$ ipython --no-banner

In [1]: import numpy as np

In [2]: from numpy import linalg as LA

In [3]: np.set_printoptions(precision=2, suppress=True, linewidth=160)

In [4]: rnd = lambda a: np.round(a, 2) + 0

In [5]: M = np.loadtxt("data.csv", delimiter=",")

In [6]: M
Out[6]: 
array([[ 1.25,  0.07, -0.8 ],
       [-0.06,  0.33, -0.01],
       [ 0.91, -0.06, -0.34],
       [-0.24,  0.23, -0.14],
       [ 2.57,  0.17, -0.94],
       [-1.85, -0.07,  1.16],
       [-1.65, -0.04,  0.96],
       [ 1.1 , -0.05, -0.85],
       [-0.01, -0.43, -0.1 ],
       [-1.3 ,  0.65,  0.76],
       [-2.04, -0.07,  1.23],
       [ 1.38, -0.06, -0.58],
       [ 1.7 ,  0.15, -0.89],
       [ 1.12, -0.06, -0.57],
       [ 2.29,  0.21, -1.09],
       [ 2.21, -0.24, -1.34],
       [ 0.92,  0.53, -0.97],
       [-2.01,  0.16,  1.07],
       [-1.7 , -0.16,  1.32],
       [-2.15, -0.04,  0.77],
       [ 1.39, -0.06, -0.42],
       [-1.11, -0.2 ,  0.51],
       [-1.9 , -0.19,  1.7 ],
       [ 1.81,  0.07, -1.02],
       [ 2.37,  0.33, -0.78],
       [-1.08,  0.43,  0.67],
       [ 0.21, -0.12, -0.22],
       [ 0.62, -0.19, -0.34],
       [-0.81, -0.23,  0.33],
       [-0.66, -0.06,  0.73],
       [-0.04, -0.31, -0.13],
       [ 0.17, -0.24,  0.28],
       [ 0.86,  0.26, -1.31],
       [ 0.63, -0.41, -0.7 ]])

In [7]: labels = M[:, 1] > np.median(M[:, 1])

In [8]: u = M[labels].mean(axis=0) - M[~labels].mean(axis=0)

In [9]: rnd(u)
Out[9]: array([ 0.48,  0.39, -0.43])

In [10]: B = np.c_[M[:, :2] @ np.array([[2, 1], [-2, 0]]), np.array([3, 0, 1, 0, 3, 0, 0, 3, 0, 0, 2, 2, 1, 0, 0, 1, 0, 0, 2, 1, 2, 0, 2, 2, 1, 3, 3, 1, 2, 3, 3, 2, 1, 1])]

In [11]: rnd(B)
Out[11]: 
array([[ 2.36,  1.25,  3.  ],
       [-0.78, -0.06,  0.  ],
       [ 1.94,  0.91,  1.  ],
       [-0.94, -0.24,  0.  ],
       [ 4.8 ,  2.57,  3.  ],
       [-3.56, -1.85,  0.  ],
       [-3.22, -1.65,  0.  ],
       [ 2.3 ,  1.1 ,  3.  ],
       [ 0.84, -0.01,  0.  ],
       [-3.9 , -1.3 ,  0.  ],
       [-3.94, -2.04,  2.  ],
       [ 2.88,  1.38,  2.  ],
       [ 3.1 ,  1.7 ,  1.  ],
       [ 2.36,  1.12,  0.  ],
       [ 4.16,  2.29,  0.  ],
       [ 4.9 ,  2.21,  1.  ],
       [ 0.78,  0.92,  0.  ],
       [-4.34, -2.01,  0.  ],
       [-3.08, -1.7 ,  2.  ],
       [-4.22, -2.15,  1.  ],
       [ 2.9 ,  1.39,  2.  ],
       [-1.82, -1.11,  0.  ],
       [-3.42, -1.9 ,  2.  ],
       [ 3.48,  1.81,  2.  ],
       [ 4.08,  2.37,  1.  ],
       [-3.02, -1.08,  3.  ],
       [ 0.66,  0.21,  3.  ],
       [ 1.62,  0.62,  1.  ],
       [-1.16, -0.81,  2.  ],
       [-1.2 , -0.66,  3.  ],
       [ 0.54, -0.04,  3.  ],
       [ 0.82,  0.17,  2.  ],
       [ 1.2 ,  0.86,  1.  ],
       [ 2.08,  0.63,  1.  ]])

In [12]: rnd(LA.lstsq(M, B[:, 0])[0])
Out[12]: array([ 2., -2.,  0.])

In [13]: LA.matrix_rank(np.c_[M, B])
Out[13]: np.int64(4)

In [14]: theta = np.radians(90)

In [15]: R = np.eye(3)

In [16]: R[0, 0] = R[1, 1] = np.cos(theta)

In [17]: R[0, 1], R[1, 0] = -np.sin(theta), np.sin(theta)

In [18]: rnd(R)
Out[18]: 
array([[ 0., -1.,  0.],
       [ 1.,  0.,  0.],
       [ 0.,  0.,  1.]])

In [19]: B = M @ R.T

In [20]: rnd(LA.det(R)), rnd(np.trace(R))
Out[20]: (np.float64(1.0), np.float64(1.0))

In [21]: rnd(B)
Out[21]: 
array([[-0.07,  1.25, -0.8 ],
       [-0.33, -0.06, -0.01],
       [ 0.06,  0.91, -0.34],
       [-0.23, -0.24, -0.14],
       [-0.17,  2.57, -0.94],
       [ 0.07, -1.85,  1.16],
       [ 0.04, -1.65,  0.96],
       [ 0.05,  1.1 , -0.85],
       [ 0.43, -0.01, -0.1 ],
       [-0.65, -1.3 ,  0.76],
       [ 0.07, -2.04,  1.23],
       [ 0.06,  1.38, -0.58],
       [-0.15,  1.7 , -0.89],
       [ 0.06,  1.12, -0.57],
       [-0.21,  2.29, -1.09],
       [ 0.24,  2.21, -1.34],
       [-0.53,  0.92, -0.97],
       [-0.16, -2.01,  1.07],
       [ 0.16, -1.7 ,  1.32],
       [ 0.04, -2.15,  0.77],
       [ 0.06,  1.39, -0.42],
       [ 0.2 , -1.11,  0.51],
       [ 0.19, -1.9 ,  1.7 ],
       [-0.07,  1.81, -1.02],
       [-0.33,  2.37, -0.78],
       [-0.43, -1.08,  0.67],
       [ 0.12,  0.21, -0.22],
       [ 0.19,  0.62, -0.34],
       [ 0.23, -0.81,  0.33],
       [ 0.06, -0.66,  0.73],
       [ 0.31, -0.04, -0.13],
       [ 0.24,  0.17,  0.28],
       [-0.26,  0.86, -1.31],
       [ 0.41,  0.63, -0.7 ]])

In [22]: np.allclose(M @ M.T, B @ B.T)
Out[22]: True
